$ python -q
>>> import numpy as np
>>> np.set_printoptions(suppress=True, linewidth=120)
>>> arr = np.load("test11.npy")
>>> print(arr)
[[-0.98  0.38  1.42 -1.92]
 [-1.09 -0.61  0.21 -1.26]
 [-0.32 -0.12  0.14 -0.42]]
>>> # looks like rank 2
>>> print([round(float(x), 2) for x in np.linalg.svd(arr, compute_uv=False)[:3]])
[3.05, 1.02, 0.0]
>>> print(np.round(np.linalg.norm(arr, 2) / np.linalg.norm(arr), 2))
0.95
>>> Uu, s, VT = np.linalg.svd(arr)
>>> vecs = VT[:(s > 1e-8).sum()]
>>> rng = np.random.default_rng(540)
>>> x0 = arr[2] + 4 * arr[0] + rng.integers(2) * np.eye(4)[0]
>>> print(x0.round(2))
[-4.24  1.4   5.82 -8.1 ]
>>> print(np.round(np.diag(vecs.T @ vecs), 2))
[0.39 0.51 0.51 0.59]
>>> print(np.linalg.matrix_rank(np.vstack([arr, x0])))
2
>>> print(np.round(vecs.T @ vecs, 2))
[[ 0.39  0.3   0.03  0.39]
 [ 0.3   0.51  0.4   0.05]
 [ 0.03  0.4   0.51 -0.3 ]
 [ 0.39  0.05 -0.3   0.59]]
>>> print(round(np.linalg.norm(x0 - vecs.T @ vecs @ x0), 2))
0.0
>>> Uu, s, VT = np.linalg.svd(arr)
>>> print(s.round(2) + 0)
[3.05 1.02 0.  ]
>>> other = Uu[:, :2] @ np.diag(s[:2]) @ VT[:2]
>>> print(np.linalg.matrix_rank(arr, rtol=0.05))
2
>>> print(round(np.linalg.norm(arr - other, 2), 2), np.round(s[2], 2))
0.0 0.0
>>> print(np.linalg.matrix_rank(other))
2
>>> print(round(float(np.abs(arr - other).max()), 2))
0.0
>>> print(other.round(2))
[[-0.98  0.38  1.42 -1.92]
 [-1.09 -0.61  0.21 -1.26]
 [-0.32 -0.12  0.14 -0.42]]
>>> print(np.unique(arr.round(6), axis=0).shape)
(3, 4)
>>> print(np.abs(np.diag(np.linalg.qr(arr)[1])) > 1e-9)
[ True  True False]
>>> print(np.round(arr @ np.linalg.pinv(arr) @ arr, 2))
[[-0.98  0.38  1.42 -1.92]
 [-1.09 -0.61  0.21 -1.26]
 [-0.32 -0.12  0.14 -0.42]]
>>> print(np.allclose(arr[:-1].T @ np.linalg.lstsq(arr[:-1].T, arr[-1])[0], arr[-1]))
True
>>> K = np.array([[2.42, -0.81, -0.6],
...     [2.44, -0.84, -0.77],
...     [1.33, -0.54, -1.66],
...     [2.9, -0.92, 0.7],
...     [-3.92, 1.03, 0.77],
...     [-0.68, 0.4, -0.14],
...     [-2.61, 0.79, 0.59],
...     [-1.62, 0.46, -0.31],
...     [-1.34, 0.32, 0.82],
...     [0.43, -0.11, 0.65],
...     [-1.23, 0.34, 0.81],
...     [-6.52, 2.14, 1.79],
...     [0.51, -0.3, -0.14],
...     [4.67, -1.59, -0.35],
...     [-0.69, 0.22, -0.15]])
>>> def softmax(z):
...     e = np.exp(z - z.max(axis=-1, keepdims=True))
...     return e / e.sum(axis=-1, keepdims=True)
... 
>>> print(np.round(softmax(K[3]), 2))
[0.88 0.02 0.1 ]
>>> print(np.round(softmax(10 * K[3]), 2) + 0)
[1. 0. 0.]
>>> scores = K @ K.T / np.sqrt(3)
>>> print(np.round(softmax(scores)[3] @ K, 2))
[ 4.51 -1.53 -0.31]
>>> print(softmax(scores).round(6).argmax(axis=1))
[13 13 13 13 11 11 11 11 11 13 11 11 13 13 11]
